$ python -q
>>> import numpy as np
>>> import numpy.linalg as la
>>> np.set_printoptions(suppress=True, linewidth=160)
>>> data = np.array([[6, -4, 5], [-9, 7, 6], [-9, 2, 6], [1, -2, 2]])
>>> data
array([[ 6, -4,  5],
       [-9,  7,  6],
       [-9,  2,  6],
       [ 1, -2,  2]])
>>> th = np.radians(45)
>>> r_ = np.eye(3)
>>> r_[2, 2] = r_[0, 0] = np.cos(th)
>>> r_[2, 0], r_[0, 2] = -np.sin(th), np.sin(th)
>>> r_.round(2)
array([[ 0.71,  0.  ,  0.71],
       [ 0.  ,  1.  ,  0.  ],
       [-0.71,  0.  ,  0.71]])
>>> other = data @ r_.T
>>> np.allclose(la.norm(data, axis=1), la.norm(other, axis=1))
True
>>> np.round(np.abs(other - data).max(axis=0), 2)
array([6.88, 0.  , 5.71])
>>> round(float(la.det(r_)), 2), round(np.trace(r_), 2)
(1.0, np.float64(2.41))
>>> q, vecs = la.qr(data[:, :1])[0], la.qr(data[:, 1:])[0]
>>> sv = la.svd(q.T @ vecs, compute_uv=False)
>>> sv.round(2)
array([0.92])
>>> (sv > 0.9).sum()
np.int64(1)
>>> t3 = np.stack([data, -3 * data, data[::-1]])
>>> np.einsum("bij,cij->bc", t3, t3)
array([[  373, -1119,   310],
       [-1119,  3357,  -930],
       [  310,  -930,   373]])
>>> la.matrix_rank(t3)
array([3, 3, 3])
>>> np.round(la.norm(t3, axis=(1, 2)), 2)
array([19.31, 57.94, 19.31])
>>> t3.sum(axis=0)
array([[-11,   6,  -8],
       [  9, -12,  -6],
       [  9,   3,  -6],
       [  4,   0,   1]])
>>> (t3 @ data.T).shape
(3, 4, 4)
>>> t3.shape
(3, 4, 3)
